$ python -q
>>> import numpy as np
>>> np.set_printoptions(precision=3, suppress=True, linewidth=100)
>>> def rnd(a):
...     return np.round(a, 3) + 0
... 
>>> K = np.load("case16.npy")
>>> K
array([[-5,  0,  0,  0,  0,  0,  0,  0],
       [ 0,  7,  0,  0,  0,  0,  0,  0],
       [ 0,  0, -8,  0,  0,  0,  0,  0],
       [ 0,  0,  0,  4,  0,  0,  0,  0],
       [ 0,  0,  0,  0,  2,  0,  0,  0],
       [ 0,  0,  0,  0,  0,  9,  0,  0],
       [ 0,  0,  0,  0,  0,  0,  1,  0],
       [ 0,  0,  0,  0,  0,  0,  0,  6]])
>>> blk = np.stack([K, -3 * K, K[::-1]])
>>> blk.sum(axis=0)
array([[ 10,   0,   0,   0,   0,   0,   0,   6],
       [  0, -14,   0,   0,   0,   0,   1,   0],
       [  0,   0,  16,   0,   0,   9,   0,   0],
       [  0,   0,   0,  -8,   2,   0,   0,   0],
       [  0,   0,   0,   4,  -4,   0,   0,   0],
       [  0,   0,  -8,   0,   0, -18,   0,   0],
       [  0,   7,   0,   0,   0,   0,  -2,   0],
       [ -5,   0,   0,   0,   0,   0,   0, -12]])
>>> blk.shape
(3, 8, 8)
>>> ev, evecs = np.linalg.eigh(K)
>>> rnd(np.linalg.eigvalsh(K @ K))
array([ 1.,  4., 16., 25., 36., 49., 64., 81.])
>>> rnd(np.linalg.eigvalsh(K + -3 * np.eye(8)))
array([-11.,  -8.,  -2.,  -1.,   1.,   3.,   4.,   6.])
>>> ev.sum(), np.trace(K)
(np.float64(16.0), np.int64(16))
>>> np.abs(evecs[:, -1]).round(6).argmax()
np.int64(5)
>>> np.unique(ev.round(6) + 0, return_counts=True)[1]
array([1, 1, 1, 1, 1, 1, 1, 1])
>>> evecs.T @ K @ evecs
array([[-8.,  0.,  0.,  0.,  0.,  0.,  0.,  0.],
       [ 0., -5.,  0.,  0.,  0.,  0.,  0.,  0.],
       [ 0.,  0.,  1.,  0.,  0.,  0.,  0.,  0.],
       [ 0.,  0.,  0.,  2.,  0.,  0.,  0.,  0.],
       [ 0.,  0.,  0.,  0.,  4.,  0.,  0.,  0.],
       [ 0.,  0.,  0.,  0.,  0.,  6.,  0.,  0.],
       [ 0.,  0.,  0.,  0.,  0.,  0.,  7.,  0.],
       [ 0.,  0.,  0.,  0.,  0.,  0.,  0.,  9.]])
>>> np.abs(evecs[:, -1])
array([0., 0., 0., 0., 0., 1., 0., 0.])
>>> ev
array([-8., -5.,  1.,  2.,  4.,  6.,  7.,  9.])
>>> rnd(np.linalg.svd(K, compute_uv=False))
array([9., 8., 7., 6., 5., 4., 2., 1.])
>>> evecs.T @ evecs
array([[1., 0., 0., 0., 0., 0., 0., 0.],
       [0., 1., 0., 0., 0., 0., 0., 0.],
       [0., 0., 1., 0., 0., 0., 0., 0.],
       [0., 0., 0., 1., 0., 0., 0., 0.],
       [0., 0., 0., 0., 1., 0., 0., 0.],
       [0., 0., 0., 0., 0., 1., 0., 0.],
       [0., 0., 0., 0., 0., 0., 1., 0.],
       [0., 0., 0., 0., 0., 0., 0., 1.]])
